$ python3 -q
>>> import numpy as np
>>> from numpy import linalg as LA
>>> np.set_printoptions(precision=2, suppress=True, linewidth=200, legacy="1.25")
>>> K = np.diag(np.array([1, 1, 1])) + -1 * np.eye(3, k=1) + -1 * np.eye(3, k=-1)
>>> K
array([[ 1., -1.,  0.],
       [-1.,  1., -1.],
       [ 0., -1.,  1.]])
>>> G = K.T @ K
>>> (K @ K.T).shape
(3, 3)
>>> np.trace(G), (K ** 2).sum()
(7.0, 7.0)
>>> LA.matrix_rank(G)
3
>>> np.allclose(G, G.T)
True
>>> evals, vecs = LA.eig(K)
>>> np.sort(LA.eigvals(K.T))
array([-0.41,  1.  ,  2.41])
>>> np.sort(LA.eigvals(K @ K))
array([0.17, 1.  , 5.83])
>>> np.round(K @ vecs[:, 0] - evals[0] * vecs[:, 0], 2) + 0
array([0., 0., 0.])
>>> evals, vecs = LA.eigh(K)
>>> x0 = np.array([-4, -5, -3])
>>> x0 @ K @ x0 / (x0 @ x0), np.round(evals[0], 2), round(float(evals[-1]), 2)
(-0.4, -0.41, 2.41)
>>> LA.eigvalsh(K[1:, 1:])
array([0., 2.])
>>> x0 @ K @ x0
-20.0
>>> vecs * np.maximum(evals, 0) @ vecs.T
array([[ 1.1 , -0.85,  0.1 ],
       [-0.85,  1.21, -0.85],
       [ 0.1 , -0.85,  1.1 ]])
>>> np.abs(K).sum(axis=1).max(), round(np.abs(evals).max(), 2)
(3.0, 2.41)
>>> r0 = np.array([-1, 3, 2])
>>> rng = np.random.default_rng(79)
>>> data = np.outer(rng.normal(size=24), r0) + 0.02 * rng.normal(size=(24, 3))
>>> data.round(2) + 0
array([[-0.66,  1.86,  1.28],
       [ 0.74, -2.21, -1.46],
       [-0.41,  1.23,  0.83],
       [ 0.55, -1.58, -1.06],
       [-1.31,  3.91,  2.58],
       [ 0.01, -0.01,  0.03],
       [ 1.83, -5.46, -3.63],
       [-0.54,  1.62,  1.14],
       [ 0.63, -1.78, -1.2 ],
       [-0.68,  2.03,  1.37],
       [-0.53,  1.68,  1.15],
       [ 0.46, -1.4 , -0.95],
       [-0.71,  2.13,  1.41],
       [ 0.02,  0.03,  0.  ],
       [-0.81,  2.38,  1.61],
       [-0.26,  0.73,  0.51],
       [ 1.85, -5.49, -3.64],
       [-0.03,  0.03,  0.03],
       [ 0.5 , -1.34, -0.9 ],
       [ 0.31, -0.81, -0.5 ],
       [-0.56,  1.7 ,  1.11],
       [ 0.77, -2.34, -1.57],
       [-1.8 ,  5.3 ,  3.57],
       [ 1.76, -5.28, -3.5 ]])
>>> G = np.cov(data, rowvar=False)
>>> np.median(data, axis=0)
array([-0.01,  0.03,  0.03])
>>> np.corrcoef(data.T)
array([[ 1., -1., -1.],
       [-1.,  1.,  1.],
       [-1.,  1.,  1.]])
>>> np.polyfit(data[:, 2], data[:, 1], 1)
array([ 1.5 , -0.02])
>>> np.argwhere(np.triu(np.abs(np.corrcoef(data.T)) > 0.8, 1))
array([[0, 1],
       [0, 2],
       [1, 2]])
>>> np.argsort(-data.std(axis=0).round(6), kind="stable")
array([1, 2, 0])
>>> data.std(axis=0)
array([0.92, 2.73, 1.82])
>>> np.round(LA.eigvalsh(G)[::-1], 2) + 0
array([12.15,  0.  ,  0.  ])
>>> A = np.loadtxt("case9.csv", delimiter=",")
>>> A
array([[  0.,  12.,   5.],
       [-12.,   0.,  -2.],
       [ -5.,   2.,   0.]])
>>> left, sigma, vt = LA.svd(A)
>>> np.argmax(sigma[:-1] / (sigma[1:] + 1e-6)) + 1
2
>>> A2 = left[:, :2] @ np.diag(sigma[:2]) @ vt[:2]
>>> LA.matrix_rank(A2)
2
>>> LA.matrix_rank(A, rtol=0.05)
2
>>> left, sigma, vt = LA.svd(A)
>>> vecs = vt[:(sigma > 1e-8).sum()]
>>> x0 = A[2] + -3 * A[0] + rng.integers(2) * np.eye(3)[0]
>>> x0
array([ -5., -34., -15.])
>>> np.round(LA.norm(x0 - vecs.T @ vecs @ x0), 2)
0.0
>>> np.diag(vecs.T @ vecs)
array([0.98, 0.86, 0.17])
>>> np.unique(A.round(6), axis=0).shape
(3, 3)
>>> LA.lstsq(A[:-1].T, A[-1])[2]
2
>>> np.abs(np.diag(LA.qr(A)[1])) > 1e-9
array([ True,  True, False])
>>> x0 = np.array([-2, 2, -2])
>>> np.round(LA.eigvals(A).real, 2) + 0
array([0., 0., 0.])
>>> Q = LA.solve(np.eye(3) - A, np.eye(3) + A)
>>> round(float(LA.det(Q)), 2)
1.0
>>> rk = LA.matrix_rank(A)
>>> rk
2
>>> N = LA.svd(A)[2][rk:].T
>>> [int(LA.matrix_rank(A[:, :j + 1])) for j in range(3)]
[1, 2, 2]
>>> np.round(A @ N, 2) + 0
array([[0.],
       [0.],
       [0.]])
>>> np.allclose(A @ N, 0)
True
>>> N.shape
(3, 1)
>>> N @ N.T
array([[ 0.02,  0.06, -0.14],
       [ 0.06,  0.14, -0.35],
       [-0.14, -0.35,  0.83]])
>>> [int(LA.matrix_rank(A[:i])) for i in range(1, len(A) + 1)]
[1, 2, 2]
